$ python3 -q
>>> import numpy as np
>>> import numpy.linalg as la
>>> np.set_printoptions(precision=1, suppress=True, linewidth=140)
>>> def rnd(a):
...     return np.round(a, 1) + 0
... 
>>> W0 = np.load("case16.npy")
>>> W0
array([[ 4.9,  0.4,  5.6,  6.7],
       [ 2.5, -0.2, -3.2, -9.2],
       [-3.9, -0.1, -3.6,  8.5],
       [ 7.8,  2. ,  3. , -5.2],
       [ 0.5, -6. , -6.3,  5. ],
       [ 9.8, -1.1, -1.4,  0. ],
       [ 1.6, -5.1,  7.5,  3.9],
       [-5. ,  3.4,  7.9, -1. ],
       [-3.5, -7.2,  2.4,  5.4],
       [ 8.3,  2.7, -4.5,  1.8],
       [ 4.1, -0.2, -4.1,  8.1],
       [ 8.4,  1.1, -1.5,  5.1],
       [-8.1, -2.5,  4.3, -3.3],
       [ 0.1,  2.3, -9.2, -3.2],
       [ 9.5,  2.9,  0.9, -0.3],
       [-8.3,  4.1,  3.7,  0.1],
       [-1.3,  7.1, -6.8,  1.5],
       [-4.2, -6.8,  2.6,  5.4],
       [-8.4,  4.7, -2.7, -0.3],
       [ 2.9,  7. ,  3.7, -5.3],
       [-6.5, -6.3,  3.9, -1.6],
       [ 2.4,  7.7,  5.7, -1.8],
       [-4.3, -2.6, -7.2, -4.8],
       [-3.4, -8.4,  0.2,  4.3],
       [ 2.2, -8.1, -2.1, -5. ],
       [ 0.1, -3.5, -5.7, -7.4],
       [ 2.1,  0.6,  5.5, -8. ],
       [-7.8, -5.4,  2.4,  1.9],
       [ 5.2, -2.3,  2.3,  7.9],
       [-2.2,  9. , -2.3,  2.9],
       [ 5.1,  0.7,  1.6, -8.4],
       [-8.3,  4.3,  2. ,  2.8],
       [ 3.6, -8.2, -3. , -3.4],
       [-4.6, -8.4, -1.4, -2.4],
       [-7.9, -1.7,  3.7,  4.5],
       [-4.1, -2.1, -6.3, -6.2],
       [-1.8, -3.9, -3.6,  8.3],
       [ 3.6, -1.4, -7.9,  4.7],
       [ 3.2,  0.7, -7.5, -5.7],
       [ 3.7, -2. , -8.8, -2.1],
       [-5.3, -6.9, -2.5, -4.3]])
>>> C = W0[[26, 27]].astype(float)
>>> for _ in range(6):
...     labels = la.norm(W0[:, None] - C, axis=-1).argmin(axis=1)
...     C = np.array([W0[labels == j].mean(axis=0) for j in range(2)])
... 
>>> labels
array([1, 0, 1, 0, 1, 0, 1, 1, 1, 0, 1, 0, 1, 0, 0, 1, 0, 1, 1, 0, 1, 0, 0, 1, 0, 0, 0, 1, 1, 1, 0, 1, 0, 1, 1, 0, 1, 0, 0, 0, 1])
>>> np.abs(C[1] - C[0]).argmax()
np.int64(0)
>>> rnd(C)
array([[ 3.3,  0.3, -2.7, -3.1],
       [-3.5, -2.2,  1. ,  3. ]])
>>> dist = la.norm(W0[:, None] - W0[None], axis=-1)
>>> dist.shape
(41, 41)
>>> la.matrix_rank(dist ** 2)
np.int64(6)
>>> rnd(dist[:5, :5])
array([[ 0. , 18.3, 12.9, 12.6, 14.3],
       [18.3,  0. , 18.8,  9.3, 15.8],
       [12.9, 18.8,  0. , 19.3,  8.6],
       [12.6,  9.3, 19.3,  0. , 17.5],
       [14.3, 15.8,  8.6, 17.5,  0. ]])
>>> rnd(la.norm(W0, axis=1))
array([10. , 10.1, 10. , 10. , 10. , 10. , 10. , 10. , 10. , 10. , 10. , 10. , 10.1, 10. , 10. , 10. , 10. , 10. , 10. , 10. , 10. , 10. ,
       10. , 10. , 10. , 10. , 10. , 10. , 10. , 10. , 10. , 10. , 10. , 10. , 10. , 10. , 10. , 10. , 10. , 10. , 10. ])
>>> dist.mean(axis=1).argmax()
np.int64(21)
>>> hat = W0 @ la.solve(W0.T @ W0, W0.T)
>>> la.matrix_rank(np.eye(41) - hat)
np.int64(37)
>>> rnd(hat @ W0[:, 2])
array([ 5.6, -3.2, -3.6,  3. , -6.3, -1.4,  7.5,  7.9,  2.4, -4.5, -4.1, -1.5,  4.3, -9.2,  0.9,  3.7, -6.8,  2.6, -2.7,  3.7,  3.9,  5.7,
       -7.2,  0.2, -2.1, -5.7,  5.5,  2.4,  2.3, -2.3,  1.6,  2. , -3. , -1.4,  3.7, -6.3, -3.6, -7.9, -7.5, -8.8, -2.5])
>>> rnd(la.eigvalsh(hat))
array([0., 0., 0., 0., 0., 0., 0., 0., 0., 0., 0., 0., 0., 0., 0., 0., 0., 0., 0., 0., 0., 0., 0., 0., 0., 0., 0., 0., 0., 0., 0., 0., 0.,
       0., 0., 0., 0., 1., 1., 1., 1.])
>>> np.trace(hat)
np.float64(4.0)
>>> X = np.loadtxt("dump.csv", delimiter=",")
>>> X
array([[ 0.4,  0.6, -0.9, -1. ,  1.5, -0.9,  2. ],
       [ 0.4, -0.6, -1.2,  0.1, -0.7, -0.8, -1. ],
       [ 0.1,  0. , -0.9,  1.4, -0.3,  0.5, -0.8],
       [-1.6, -0.6, -1.1, -0.7, -1.4, -1.6,  0.2],
       [ 1. ,  1.4,  1.2, -1.6,  2.3, -0.1, -0.4],
       [-0.6, -1. ,  0.3, -0.1,  1.7,  0. , -0.3],
       [ 1. ,  2.5,  0.4, -0.6,  0.6, -1.5,  0.6],
       [-1.2,  0.4, -1.6, -0.3, -0.5,  0. ,  0.3],
       [-1.2, -3. , -7.2, -2.1,  1.5,  2.1,  1.5],
       [-0.9,  0.9, -1.3,  0.9, -1.1, -0.7,  0.2],
       [-0.8, -0.9, -0.9, -1.4, -1.2,  0.8, -0.9],
       [ 1.4, -0.5,  0.7,  1.6, -1.5, -0.5, -0.1],
       [ 1.8,  1.2, -0.5,  1.4, -0.1, -0.7, -1. ],
       [-1. ,  1.9,  0.1,  0.8, -0.1,  0.2, -0.2],
       [ 1.5, -1. ,  0.2,  0.5, -2.2,  0.5, -0.8],
       [ 0.7, -0.9, -0.1, -0.2, -1.8,  3.4,  2.3]])
>>> rng = np.random.default_rng(4631)
>>> labels = rng.permutation(7)
>>> other = X[:, labels] * rng.choice([-1, 1], 7)
>>> other
array([[-0.9, -0.6,  0.4,  1. ,  1.5, -0.9, -2. ],
       [-0.8,  0.6,  0.4, -0.1, -0.7, -1.2,  1. ],
       [ 0.5, -0. ,  0.1, -1.4, -0.3, -0.9,  0.8],
       [-1.6,  0.6, -1.6,  0.7, -1.4, -1.1, -0.2],
       [-0.1, -1.4,  1. ,  1.6,  2.3,  1.2,  0.4],
       [ 0. ,  1. , -0.6,  0.1,  1.7,  0.3,  0.3],
       [-1.5, -2.5,  1. ,  0.6,  0.6,  0.4, -0.6],
       [ 0. , -0.4, -1.2,  0.3, -0.5, -1.6, -0.3],
       [ 2.1,  3. , -1.2,  2.1,  1.5, -7.2, -1.5],
       [-0.7, -0.9, -0.9, -0.9, -1.1, -1.3, -0.2],
       [ 0.8,  0.9, -0.8,  1.4, -1.2, -0.9,  0.9],
       [-0.5,  0.5,  1.4, -1.6, -1.5,  0.7,  0.1],
       [-0.7, -1.2,  1.8, -1.4, -0.1, -0.5,  1. ],
       [ 0.2, -1.9, -1. , -0.8, -0.1,  0.1,  0.2],
       [ 0.5,  1. ,  1.5, -0.5, -2.2,  0.2,  0.8],
       [ 3.4,  0.9,  0.7,  0.2, -1.8, -0.1, -2.3]])
>>> Uu, _, Vt = la.svd(X.T @ other)
>>> labels
array([5, 1, 0, 3, 4, 2, 6])
>>> rnd(la.lstsq(X, other)[0])
array([[ 0.,  0.,  1.,  0.,  0.,  0.,  0.],
       [ 0., -1.,  0.,  0.,  0.,  0.,  0.],
       [ 0.,  0.,  0.,  0.,  0.,  1.,  0.],
       [ 0.,  0.,  0., -1.,  0.,  0.,  0.],
       [ 0.,  0.,  0.,  0.,  1.,  0.,  0.],
       [ 1.,  0.,  0.,  0.,  0.,  0.,  0.],
       [ 0.,  0.,  0.,  0.,  0.,  0., -1.]])
